% python3 -q
>>> import numpy as np
>>> np.set_printoptions(suppress=True, linewidth=200)
>>> F = np.loadtxt("test9.csv", delimiter=",")
>>> F
array([[5., 4., 4., 1.],
       [1., 4., 1., 5.],
       [1., 4., 1., 5.]])
>>> np.linalg.lstsq(F[:-1].T, F[-1])[2]
np.int32(2)
>>> np.allclose(F[:-1].T @ np.linalg.lstsq(F[:-1].T, F[-1])[0], F[-1])
True
>>> Uu, sig, VT = np.linalg.svd(F)
>>> V = VT[:(sig > 1e-8).sum()]
>>> rng = np.random.default_rng(3272)
>>> x0 = F[0] + -2 * F[2] + rng.integers(2) * np.eye(4)[1]
>>> x0
array([ 3., -4.,  2., -9.])
>>> np.allclose(V.T @ V @ x0, x0)
True
>>> rk = np.linalg.matrix_rank(F)
>>> rk
np.int64(2)
>>> null = np.linalg.svd(F)[2][rk:].T
>>> null.shape
(4, 2)
>>> Uu, sig, VT = np.linalg.svd(F)
>>> np.argmax(sig[:-1] / (sig[1:] + 1e-6)) + 1
np.int64(2)
>>> A2 = Uu[:, :2] @ np.diag(sig[:2]) @ VT[:2]
>>> A2.round(2)
array([[5., 4., 4., 1.],
       [1., 4., 1., 5.],
       [1., 4., 1., 5.]])
>>> round(np.abs(F - A2).max(), 2)
np.float64(0.0)
>>> np.linalg.matrix_rank(F, rtol=0.05)
np.int64(2)
>>> M = np.loadtxt("a.csv", delimiter=",")
>>> M
array([[ 3.,  5.,  0.],
       [18., 20.,  5.],
       [12., 14.,  3.],
       [ 6.,  8.,  1.],
       [18., 20.,  5.],
       [ 9., 11.,  2.],
       [ 9., 11.,  2.],
       [21., 23.,  6.],
       [21., 23.,  6.],
       [18., 20.,  5.],
       [15., 17.,  4.],
       [15., 17.,  4.],
       [ 3.,  5.,  0.],
       [18., 20.,  5.],
       [15., 17.,  4.],
       [12., 14.,  3.],
       [27., 29.,  8.],
       [12., 14.,  3.],
       [27., 29.,  8.],
       [21., 23.,  6.],
       [18., 20.,  5.],
       [21., 23.,  6.],
       [ 0.,  2.,  0.],
       [15., 17.,  4.],
       [ 3.,  5.,  0.]])
>>> # rows 1 and 4 are equal
>>> cen = (M - M.mean(axis=0)) / M.std(axis=0)
>>> np.round(cen.std(axis=0), 2)
array([1., 1., 1.])
>>> b = np.linalg.lstsq(np.delete(cen, 1, axis=1), cen[:, 1])[0]
>>> b.round(2) + 0
array([1., 0.])
>>> 1 - np.var(cen[:, 1] - np.delete(cen, 1, axis=1) @ b)
np.float64(1.0)
>>> np.abs(b).argmax()
np.int64(0)
>>> cen = M - M.mean(axis=0)
>>> Uu, sig, VT = np.linalg.svd(cen, full_matrices=False)
>>> np.round(np.abs(VT[-1]), 2) + 0
array([0.71, 0.71, 0.  ])
>>> np.searchsorted(np.cumsum(sig ** 2) / (sig ** 2).sum(), 0.9) + 1
np.int64(1)
>>> np.round((sig ** 2).sum() ** 2 / (sig ** 4).sum(), 2)
np.float64(1.0)
>>> np.abs(VT[0]).argmax()
np.int64(1)
>>> idx = rng.permutation(3)
>>> A2 = M[:, idx] * rng.choice([-1, 1], 3)
>>> A2
array([[ -3.,  -5.,  -0.],
       [-18., -20.,  -5.],
       [-12., -14.,  -3.],
       [ -6.,  -8.,  -1.],
       [-18., -20.,  -5.],
       [ -9., -11.,  -2.],
       [ -9., -11.,  -2.],
       [-21., -23.,  -6.],
       [-21., -23.,  -6.],
       [-18., -20.,  -5.],
       [-15., -17.,  -4.],
       [-15., -17.,  -4.],
       [ -3.,  -5.,  -0.],
       [-18., -20.,  -5.],
       [-15., -17.,  -4.],
       [-12., -14.,  -3.],
       [-27., -29.,  -8.],
       [-12., -14.,  -3.],
       [-27., -29.,  -8.],
       [-21., -23.,  -6.],
       [-18., -20.,  -5.],
       [-21., -23.,  -6.],
       [ -0.,  -2.,  -0.],
       [-15., -17.,  -4.],
       [ -3.,  -5.,  -0.]])
>>> Uu, _, VT = np.linalg.svd(M.T @ A2)
>>> idx
array([0, 1, 2])
>>> np.round(np.linalg.lstsq(M, A2)[0], 2) + 0
array([[-1.,  0.,  0.],
       [ 0., -1.,  0.],
       [ 0.,  0., -1.]])
>>> J = np.array([[0, -4, -4, -4], [4, 0, 4, -3], [4, -4, 0, -3], [4, 3, 3, 0]])
>>> x0 = np.array([2, 3, 0, 3])
>>> J @ np.ones(4)
array([-12.,   5.,  -3.,  10.])
>>> (J @ x0).argmax()
np.int64(3)
>>> np.linalg.norm(J @ x0) <= np.linalg.norm(J, 2) * np.linalg.norm(x0) + 1e-9
np.True_
>>> J @ np.eye(4)[1]
array([-4.,  0., -4.,  3.])
>>> K = np.array([[0, 0, 0], [2, 0, 0], [4, 0, 3]])
>>> K
array([[0, 0, 0],
       [2, 0, 0],
       [4, 0, 3]])
>>> # triangular: eigenvalues sit on the diagonal
>>> P = np.triu(np.array([[0, -4, -3], [0, 0, 2], [5, -5, -4]]), 1) + np.eye(3)
>>> A2 = P @ K @ np.linalg.inv(P)
>>> P @ K - K @ P
array([[-20.,   0.,  -9.],
       [  8.,   8.,  12.],
       [  0.,  16.,  12.]])
>>> A2
array([[-20., -80.,  91.],
       [ 10.,  40., -44.],
       [  4.,  16., -17.]])
>>> np.linalg.matrix_rank(A2)
np.int64(2)
>>> np.round(np.poly(A2), 2) + 0
array([ 1., -3.,  0.,  0.])
>>> rk = np.linalg.matrix_rank(K)
>>> rk
np.int64(2)
>>> null = np.linalg.svd(K)[2][rk:].T
>>> [int(np.linalg.matrix_rank(K[:, :j + 1])) for j in range(3)]
[1, 1, 2]
>>> null.shape
(3, 1)
>>> [int(np.linalg.matrix_rank(K[:i])) for i in range(1, len(K) + 1)]
[0, 1, 2]
>>> np.linalg.matrix_rank(K.T @ K), np.linalg.matrix_rank(K @ K.T)
(np.int64(2), np.int64(2))
>>> f = np.array([6, 5])
>>> np.array([np.convolve(row, f, "same") for row in K])
array([[ 0,  0,  0],
       [12, 10,  0],
       [24, 20, 18]])
>>> np.polyval(f, K[1])
array([17,  5,  5])
>>> np.correlate(K[1], K[0], "full")
array([0, 0, 0, 0, 0])
>>> A = np.array([[-2.1, -0.1, 0.2], [1.6, -0.3, 1.3], [1.54, -0.29, 1.41]])
>>> x0 = np.array([-2, -3, 2])
>>> target = A @ x0
>>> b, lr = np.zeros(3), 1 / np.linalg.norm(A, 2) ** 2
>>> for i in range(25):
...     b -= lr * A.T @ (A @ b - target)
...     if i % 5 == 0: print(i, round(np.linalg.norm(A @ b - target), 2))
... 
0 3.78
5 1.54
10 0.63
15 0.26
20 0.12
>>> b.round(2)
array([-2.04, -0.67,  2.54])
>>> idx = rng.permutation(4)
>>> idx
array([1, 0, 3, 2])
>>> A2 = J[idx][:, idx]
>>> np.trace(A2)
np.int64(0)
>>> np.round(np.sort(np.abs(np.linalg.eigvals(A2))), 2)
array([1.8 , 1.8 , 8.87, 8.87])
>>> x0 = np.array([4, 5, 8])
>>> h = np.maximum(A @ x0, 0)
>>> np.round(A.T @ h, 2)
array([49.1 , -9.23, 42.44])
>>> np.round(np.maximum(A @ (3 * x0), 0), 2)
array([ 0.  , 45.9 , 47.97])
>>> Uu, sig, VT = np.linalg.svd(A)
>>> np.argmax(sig[:-1] / (sig[1:] + 1e-6)) + 1
np.int64(2)
>>> sig.round(2)
array([3.37, 1.37, 0.03])
>>> A2 = Uu[:, :2] @ np.diag(sig[:2]) @ VT[:2]
>>> np.round(np.abs(A - A2).max(), 2)
np.float64(0.02)
>>> np.linalg.matrix_rank(A, rtol=0.05)
np.int64(2)
>>> round(np.linalg.norm(A - A2) / np.linalg.norm(A), 2)
np.float64(0.01)
>>> idx = rng.permutation(3)
>>> idx
array([2, 0, 1])
>>> A2 = A[idx][:, idx]
>>> np.round(np.sort(np.abs(np.linalg.eigvals(A2))), 2)
array([0.05, 1.2 , 2.14])
>>> np.round(np.linalg.det(A2), 2), np.round(np.linalg.det(A[idx]), 2)
(np.float64(0.12), np.float64(0.12))
>>> A2
array([[ 1.41,  1.54, -0.29],
       [ 0.2 , -2.1 , -0.1 ],
       [ 1.3 ,  1.6 , -0.3 ]])
>>> m1 = np.load("x.npy")
>>> m1
array([[ 0.,  0.,  0., -5.],
       [ 0.,  0.,  0.,  5.],
       [ 0.,  0.,  0., -4.],
       [-5.,  5., -4.,  0.]])
>>> # equal to its transpose
>>> np.round(np.linalg.matrix_power(m1, 3), 2)
array([[   0.,    0.,    0., -330.],
       [   0.,    0.,    0.,  330.],
       [   0.,    0.,    0., -264.],
       [-330.,  330., -264.,    0.]])
>>> np.allclose(m1 @ m1.T, m1.T @ m1)
True
>>> m1 @ m1
array([[ 25., -25.,  20.,   0.],
       [-25.,  25., -20.,   0.],
       [ 20., -20.,  16.,   0.],
       [  0.,   0.,   0.,  66.]])
>>> np.round(np.linalg.det(m1), 2)
np.float64(0.0)
>>> np.round(np.sort(np.abs(np.linalg.eigvals(m1))), 2) + 0
array([0.  , 0.  , 8.12, 8.12])
>>> np.allclose(m1, m1.T)
True
>>> (m1 + m1.T) / 2
array([[ 0.,  0.,  0., -5.],
       [ 0.,  0.,  0.,  5.],
       [ 0.,  0.,  0., -4.],
       [-5.,  5., -4.,  0.]])
>>> round(np.abs(np.linalg.eigvals(m1)).max(), 2)
np.float64(8.12)
>>> def softmax(z):
...     e = np.exp(z - z.max(axis=-1, keepdims=True))
...     return e / e.sum(axis=-1, keepdims=True)
... 
>>> np.round(softmax(m1[1] + -1), 2)
array([0.01, 0.01, 0.01, 0.98])
>>> np.round(softmax(10 * m1[1]), 2) + 0
array([0., 0., 0., 1.])
>>> att = m1 @ m1.T / np.sqrt(4)
>>> np.round(softmax(att), 2) + 0
array([[0.92, 0.  , 0.08, 0.  ],
       [0.  , 1.  , 0.  , 0.  ],
       [0.88, 0.  , 0.12, 0.  ],
       [0.  , 0.  , 0.  , 1.  ]])
>>> softmax(att).round(6).argmax(axis=1)
array([0, 1, 0, 3])
>>> J.reshape(-1, 2)
array([[ 0, -4],
       [-4, -4],
       [ 4,  0],
       [ 4, -3],
       [ 4, -4],
       [ 0, -3],
       [ 4,  3],
       [ 3,  0]])
>>> t3 = J.reshape(4, 2, -1)
>>> np.einsum("ihd,ihd->ih", t3, t3)
array([[16, 32],
       [16, 25],
       [32,  9],
       [25,  9]])
>>> np.einsum("ihd,jhd->hij", t3, t3).shape
(2, 4, 4)
>>> t3.transpose(1, 0, 2)
array([[[ 0, -4],
        [ 4,  0],
        [ 4, -4],
        [ 4,  3]],

       [[-4, -4],
        [ 4, -3],
        [ 0, -3],
        [ 3,  0]]])
>>> np.swapaxes(t3, 1, 2)[0]
array([[ 0, -4],
       [-4, -4]])
>>> A2 = np.array([[-3, 1, -5], [1, -9, -5], [-4, -9, -9]])
>>> X = np.triu(A2)
>>> X
array([[-3,  1, -5],
       [ 0, -9, -5],
       [ 0,  0, -9]])
>>> # triangular: eigenvalues sit on the diagonal
>>> f = np.array([9, 4, 1])
>>> A2 = X + np.outer(f, np.eye(3)[1])
>>> round(float(np.linalg.det(A2) / np.linalg.det(X)), 2), round(1 + np.linalg.solve(X, f)[1], 2)
(0.62, np.float64(0.62))
>>> np.linalg.matrix_rank(np.linalg.inv(A2) - np.linalg.inv(X), tol=1e-8)
np.int64(1)
>>> A2
array([[-3., 10., -5.],
       [ 0., -5., -5.],
       [ 0.,  1., -9.]])
>>> W0 = np.load("dump.npy")
>>> W0.round(2)
array([[ 0.71, -0.71,  0.  ],
       [ 0.71,  0.71,  0.  ],
       [ 0.  ,  0.  ,  1.  ]])
>>> # columns are unit length and at right angles
>>> A2 = W0 / np.linalg.norm(W0, axis=1, keepdims=True)
>>> G = A2 @ A2.T
>>> G.round(2) + 0
array([[1., 0., 0.],
       [0., 1., 0.],
       [0., 0., 1.]])
>>> np.argwhere(np.triu(np.abs(G) > 0.95, 1))
array([], shape=(0, 2), dtype=int64)
>>> np.flatnonzero(np.linalg.matrix_power((W0 != 0) + (W0.T != 0) + np.eye(3), 3)[1])
array([0, 1])
>>> np.round(np.trace(W0), 2)
np.float64(2.41)
>>> np.round((W0 + W0.T) / 2, 2)
array([[0.71, 0.  , 0.  ],
       [0.  , 0.71, 0.  ],
       [0.  , 0.  , 1.  ]])
>>> np.round(W0 @ W0, 2) + 0
array([[ 0., -1.,  0.],
       [ 1.,  0.,  0.],
       [ 0.,  0.,  1.]])
>>> np.round(np.sort(np.abs(np.linalg.eigvals(W0))), 2)
array([1., 1., 1.])
>>> round(np.abs(np.linalg.eigvals(W0)).max(), 2)
np.float64(1.0)
>>> f = np.array([2, 1, 2])
>>> A2 = W0 + np.outer(f, np.eye(3)[2])
>>> np.round(np.linalg.det(A2) / np.linalg.det(W0), 2), round(1 + np.linalg.solve(W0, f)[2], 2)
(np.float64(3.0), np.float64(3.0))
>>> A2.round(2)
array([[ 0.71, -0.71,  2.  ],
       [ 0.71,  0.71,  1.  ],
       [ 0.  ,  0.  ,  3.  ]])
>>> t = np.radians(120)
>>> Rm = np.eye(3)
>>> Rm[0, 0] = Rm[1, 1] = np.cos(t)
>>> Rm[0, 1], Rm[1, 0] = -np.sin(t), np.sin(t)
>>> Rm.round(2)
array([[-0.5 , -0.87,  0.  ],
       [ 0.87, -0.5 ,  0.  ],
       [ 0.  ,  0.  ,  1.  ]])
>>> A2 = W0 @ Rm.T
>>> A2.round(2)
array([[ 0.26,  0.97,  0.  ],
       [-0.97,  0.26,  0.  ],
       [ 0.  ,  0.  ,  1.  ]])
>>> np.allclose(np.linalg.norm(W0, axis=1), np.linalg.norm(A2, axis=1))
True
>>> np.round(np.linalg.svd(W0, compute_uv=False), 2), np.round(np.linalg.svd(A2, compute_uv=False), 2)
(array([1., 1., 1.]), array([1., 1., 1.]))
